>>> import numpy as np
>>> np.set_printoptions(precision=2, suppress=True, linewidth=100)
>>> data = np.load("test10.npy")
>>> data
array([[ 0,  0,  0],
       [ 2,  5,  0],
       [10, 15,  0],
       [ 0,  0,  0],
       [ 2,  5,  0],
       [ 0,  0,  0],
       [ 2,  5,  0],
       [ 0,  0,  0],
       [ 6, 10,  0],
       [ 0,  0,  0],
       [ 6, 10,  0],
       [ 0,  0,  0],
       [ 2,  5,  0],
       [10, 15,  0],
       [ 0,  0,  0],
       [ 0,  0,  0],
       [10, 15,  0],
       [ 6, 10,  0],
       [10, 15,  0],
       [ 0,  0,  0],
       [ 0,  0,  0],
       [ 0,  0,  0],
       [10, 15,  0],
       [ 0,  0,  0],
       [ 0,  0,  0],
       [ 6, 10,  0],
       [ 6, 10,  0]])
>>> round(float(np.linalg.norm(data, 2) / np.linalg.norm(data)), 2)
1.0
>>> np.argsort(-np.linalg.norm(data, axis=0).round(6), kind="stable")[:3]
array([1, 0, 2])
>>> np.linalg.matrix_rank(data, rtol=0.1)
np.int64(1)
>>> np.linalg.cond(data) > 100
np.True_
>>> U, s, Vt = np.linalg.svd(data)
>>> np.argmax(s[:-1] / (s[1:] + 1e-6)) + 1
np.int64(2)
>>> s
array([49.15,  2.27,  0.  ])
>>> M2 = U[:, :2] @ np.diag(s[:2]) @ Vt[:2]
>>> np.round(np.linalg.norm(data - M2) / np.linalg.norm(data), 2)
np.float64(0.0)
>>> round(float(np.abs(data - M2).max()), 2)
0.0
>>> np.linalg.matrix_rank(data, rtol=0.05)
np.int64(1)
>>> np.linalg.matrix_rank(M2)
np.int64(2)
>>> round(np.linalg.norm(data - M2, 2), 2), s[2]
(np.float64(0.0), np.float64(0.0))
>>> U, s, Vt = np.linalg.svd(data)
>>> vecs = Vt[:(s > 1e-8).sum()]
>>> rng = np.random.default_rng(237)
>>> x0 = data[22] + -1 * data[17] + rng.integers(2) * np.eye(3)[0]
>>> x0
array([5., 5., 0.])
>>> round(float(np.linalg.norm(x0 - vecs.T @ vecs @ x0)), 2)
0.0
>>> np.diag(vecs.T @ vecs)
array([1., 1., 0.])
>>> X = np.load("layer0.npy")
>>> X
array([[ 0.,  0.,  2.,  3.],
       [ 0.,  0., -2.,  2.],
       [ 2., -2.,  0.,  0.],
       [ 3.,  2.,  0.,  0.]])
>>> proj = np.triu(np.array([[1, 3, 1, 2], [3, 1, 1, 3], [3, 3, 1, 3], [0, 2, 1, 1]]), 1) + np.eye(4)
>>> M2 = proj @ X @ np.linalg.inv(proj)
>>> np.trace(M2), np.trace(X)
(np.float64(0.0), np.float64(0.0))
>>> np.round(np.poly(M2), 2) + 0
array([  1.,   0., -21.,   0., 100.])
>>> M2
array([[  8., -22.,  10.,  29.],
       [ 11., -29.,  16.,  19.],
       [ 11., -29.,  18.,  11.],
       [  3.,  -7.,   4.,   3.]])
>>> K = np.load("block18.npy")
>>> K
array([[ 22,  -3,  12, -21],
       [ -3,  13,  -1,   5],
       [ 12,  -1,  11, -14],
       [-21,   5, -14,  22]])
>>> # equal to its transpose
>>> U, s, Vt = np.linalg.svd(K)
>>> s.round(2) + 0
array([52.17, 12.53,  3.3 ,  0.  ])
>>> np.argmax(s[:-1] / (s[1:] + 1e-6)) + 1
np.int64(3)
>>> M2 = U[:, :3] @ np.diag(s[:3]) @ Vt[:3]
>>> np.linalg.matrix_rank(K, rtol=0.05)
np.int64(3)
>>> round(float(np.linalg.norm(K - M2) / np.linalg.norm(K)), 2)
0.0
>>> M2
array([[ 22.,  -3.,  12., -21.],
       [ -3.,  13.,  -1.,   5.],
       [ 12.,  -1.,  11., -14.],
       [-21.,   5., -14.,  22.]])
>>> M2.mean(axis=0)
array([ 2.5,  3.5,  2. , -2. ])
>>> M2 - M2[0]
array([[  0.,   0.,   0.,   0.],
       [-25.,  16., -13.,  26.],
       [-10.,   2.,  -1.,   7.],
       [-43.,   8., -26.,  43.]])
>>> M2.shape
(4, 4)
>>> M2.sum(axis=0)
array([10., 14.,  8., -8.])
>>> M2.sum(axis=1)
array([10., 14.,  8., -8.])
>>> np.round(np.linalg.norm(M2), 2)
np.float64(53.76)
>>> np.diff(M2, axis=0)
array([[-25.,  16., -13.,  26.],
       [ 15., -14.,  12., -19.],
       [-33.,   6., -25.,  36.]])
>>> feats = np.loadtxt("case19.csv", delimiter=",")
>>> feats
array([[ 0.39,  1.01,  0.49],
       [-2.38, -0.91, -1.96],
       [-0.05,  0.69,  0.69],
       [ 2.25,  1.32,  2.25],
       [-0.19, -0.29, -0.35],
       [-1.52, -0.96, -1.69],
       [-1.2 , -1.69, -2.24],
       [ 0.68,  0.61,  0.97],
       [-1.19, -1.12, -1.56],
       [ 1.57,  0.87,  1.79]])
>>> x0 = np.array([0, 2, -2, 1])
>>> h = np.maximum(X @ x0, 0)
>>> np.maximum(X @ x0, 0) - np.maximum(-X @ x0, 0)
array([-1.,  6., -4.,  4.])
>>> X.T @ h
array([ 12.,   8., -12.,  12.])
>>> X * (h > 1e-9)[:, None]
array([[ 0.,  0.,  0.,  0.],
       [ 0.,  0., -2.,  2.],
       [ 0., -0.,  0.,  0.],
       [ 3.,  2.,  0.,  0.]])
>>> W0 = np.loadtxt("run7.csv", delimiter=",")
>>> W0
array([[1., 0., 0.],
       [0., 1., 0.],
       [3., 0., 1.]])
>>> # triangular
>>> def softmax(z):
...     e = np.exp(z - z.max(axis=-1, keepdims=True))
...     return e / e.sum(axis=-1, keepdims=True)
... 
>>> np.round(softmax(10 * data[26]), 2) + 0
array([0., 1., 0.])
>>> np.round(softmax(data[26] + -2), 2) + 0
array([0.02, 0.98, 0.  ])
>>> scores = data @ data.T / np.sqrt(3)
>>> softmax(scores)[26] @ data
array([10., 15.,  0.])
>>> np.flatnonzero(np.linalg.matrix_power((W0 != 0) + (W0.T != 0) + np.eye(3), 3)[1])
array([1])
>>> round(np.linalg.det(W0), 2)
np.float64(1.0)
>>> W0 @ W0
array([[1., 0., 0.],
       [0., 1., 0.],
       [6., 0., 1.]])
>>> (W0 != 0).astype(int)
array([[1, 0, 0],
       [0, 1, 0],
       [1, 0, 1]])
>>> t = np.radians(30)
>>> Rm = np.eye(3)
>>> Rm[2, 2] = Rm[0, 0] = np.cos(t)
>>> Rm[2, 0], Rm[0, 2] = -np.sin(t), np.sin(t)
>>> Rm
array([[ 0.87,  0.  ,  0.5 ],
       [ 0.  ,  1.  ,  0.  ],
       [-0.5 ,  0.  ,  0.87]])
>>> M2 = W0 @ Rm.T
>>> np.linalg.svd(W0, compute_uv=False), np.linalg.svd(M2, compute_uv=False)
(array([3.3, 1. , 0.3]), array([3.3, 1. , 0.3]))
>>> np.abs(M2 - W0).max(axis=0)
array([0.13, 0.  , 1.63])
>>> round(np.linalg.det(Rm), 2), round(np.trace(Rm), 2)
(np.float64(1.0), np.float64(2.73))
>>> M2
array([[ 0.87,  0.  , -0.5 ],
       [ 0.  ,  1.  ,  0.  ],
       [ 3.1 ,  0.  , -0.63]])
>>> M2 = np.array([[5, 1], [7, 1]])
>>> J = np.tile(M2, (2, 2))
>>> J
array([[5, 1, 5, 1],
       [7, 1, 7, 1],
       [5, 1, 5, 1],
       [7, 1, 7, 1]])
>>> # rows and columns are dependent
>>> U, s, Vt = np.linalg.svd(J)
>>> vecs = Vt[:(s > 1e-8).sum()]
>>> x0 = J[2] + 5 * J[1] + rng.integers(2) * np.eye(4)[3]
>>> x0
array([40.,  6., 40.,  6.])
>>> np.round(vecs.T @ vecs, 2) + 0
array([[0.5, 0. , 0.5, 0. ],
       [0. , 0.5, 0. , 0.5],
       [0.5, 0. , 0.5, 0. ],
       [0. , 0.5, 0. , 0.5]])
>>> round(float(np.linalg.norm(x0 - vecs.T @ vecs @ x0)), 2)
0.0
>>> np.diag(vecs.T @ vecs)
array([0.5, 0.5, 0.5, 0.5])
>>> np.argsort(-np.linalg.norm(J, axis=0).round(6), kind="stable")[:3]
array([0, 2, 1])
>>> round(np.linalg.norm(J, 2) / np.linalg.norm(J), 2)
np.float64(1.0)
>>> np.linalg.cond(J) > 100
np.True_
>>> E = np.loadtxt("m.csv", delimiter=",")
>>> E
array([[3., 0., 0., 0.],
       [0., 7., 0., 0.],
       [0., 0., 5., 0.],
       [0., 0., 0., 1.]])
>>> # symmetric
>>> ev, vecs = np.linalg.eig(E)
>>> ev
array([3., 7., 5., 1.])
>>> np.sort(np.linalg.eigvals(E.T))
array([1., 3., 5., 7.])
>>> np.prod(ev)
np.float64(105.0)
>>> M2 = np.linalg.inv(E)
>>> (np.abs(M2) > 1e-9).astype(int)
array([[1, 0, 0, 0],
       [0, 1, 0, 0],
       [0, 0, 1, 0],
       [0, 0, 0, 1]])
>>> np.allclose(M2, E.T)
False
>>> np.round(np.linalg.det(E) * np.linalg.det(M2), 2)
np.float64(1.0)
>>> M2
array([[0.33, 0.  , 0.  , 0.  ],
       [0.  , 0.14, 0.  , 0.  ],
       [0.  , 0.  , 0.2 , 0.  ],
       [0.  , 0.  , 0.  , 1.  ]])
>>> np.linalg.inv(M2)
array([[3., 0., 0., 0.],
       [0., 7., 0., 0.],
       [0., 0., 5., 0.],
       [0., 0., 0., 1.]])
>>> E @ M2
array([[1., 0., 0., 0.],
       [0., 1., 0., 0.],
       [0., 0., 1., 0.],
       [0., 0., 0., 1.]])
>>> [int(np.linalg.matrix_rank(np.linalg.matrix_power(M2, p))) for p in range(1, 5)]
[4, 4, 4, 4]
>>> M = np.load("sample13.npy")
>>> M
array([[-2., -2.,  0.],
       [ 1.,  1.,  0.],
       [ 0.,  0.,  4.]])
>>> d = np.linalg.norm(feats[:, None] - feats[None], axis=-1)
>>> d.mean(axis=1).argmax()
np.int64(3)
>>> d[:5, :5]
array([[0.  , 4.17, 0.58, 2.58, 1.65],
       [4.17, 0.  , 3.87, 6.64, 2.79],
       [0.58, 3.87, 0.  , 2.85, 1.44],
       [2.58, 6.64, 2.85, 0.  , 3.91],
       [1.65, 2.79, 1.44, 3.91, 0.  ]])
>>> np.linalg.norm(feats - feats.mean(axis=0), axis=1)
array([1.36, 2.98, 1.13, 3.68, 0.31, 2.24, 2.85, 1.56, 2.04, 2.77])
>>> d[5]
array([3.5 , 0.9 , 3.25, 5.91, 2.  , 0.  , 0.97, 3.79, 0.39, 5.  ])
>>> M2 = np.c_[feats[:, :1] @ np.array([[8]]), np.array([0, -1, 2, 1, -1, -2, -1, 1, -1, -2])]
>>> M2
array([[  3.12,   0.  ],
       [-19.04,  -1.  ],
       [ -0.4 ,   2.  ],
       [ 18.  ,   1.  ],
       [ -1.52,  -1.  ],
       [-12.16,  -2.  ],
       [ -9.6 ,  -1.  ],
       [  5.44,   1.  ],
       [ -9.52,  -1.  ],
       [ 12.56,  -2.  ]])
>>> np.linalg.matrix_rank(np.c_[feats, M2])
np.int64(4)
>>> np.linalg.matrix_rank(M2)
np.int64(2)
>>> U, s, Vt = np.linalg.svd(M)
>>> s.round(2) + 0
array([4.  , 3.16, 0.  ])
>>> M2 = U[:, :2] @ np.diag(s[:2]) @ Vt[:2]
>>> M2
array([[-2., -2.,  0.],
       [ 1.,  1.,  0.],
       [ 0.,  0.,  4.]])
>>> round(float(np.linalg.norm(M - M2, 2)), 2), np.round(s[2], 2)
(0.0, np.float64(0.0))
>>> np.round(np.linalg.norm(M - M2) / np.linalg.norm(M), 2)
np.float64(0.0)
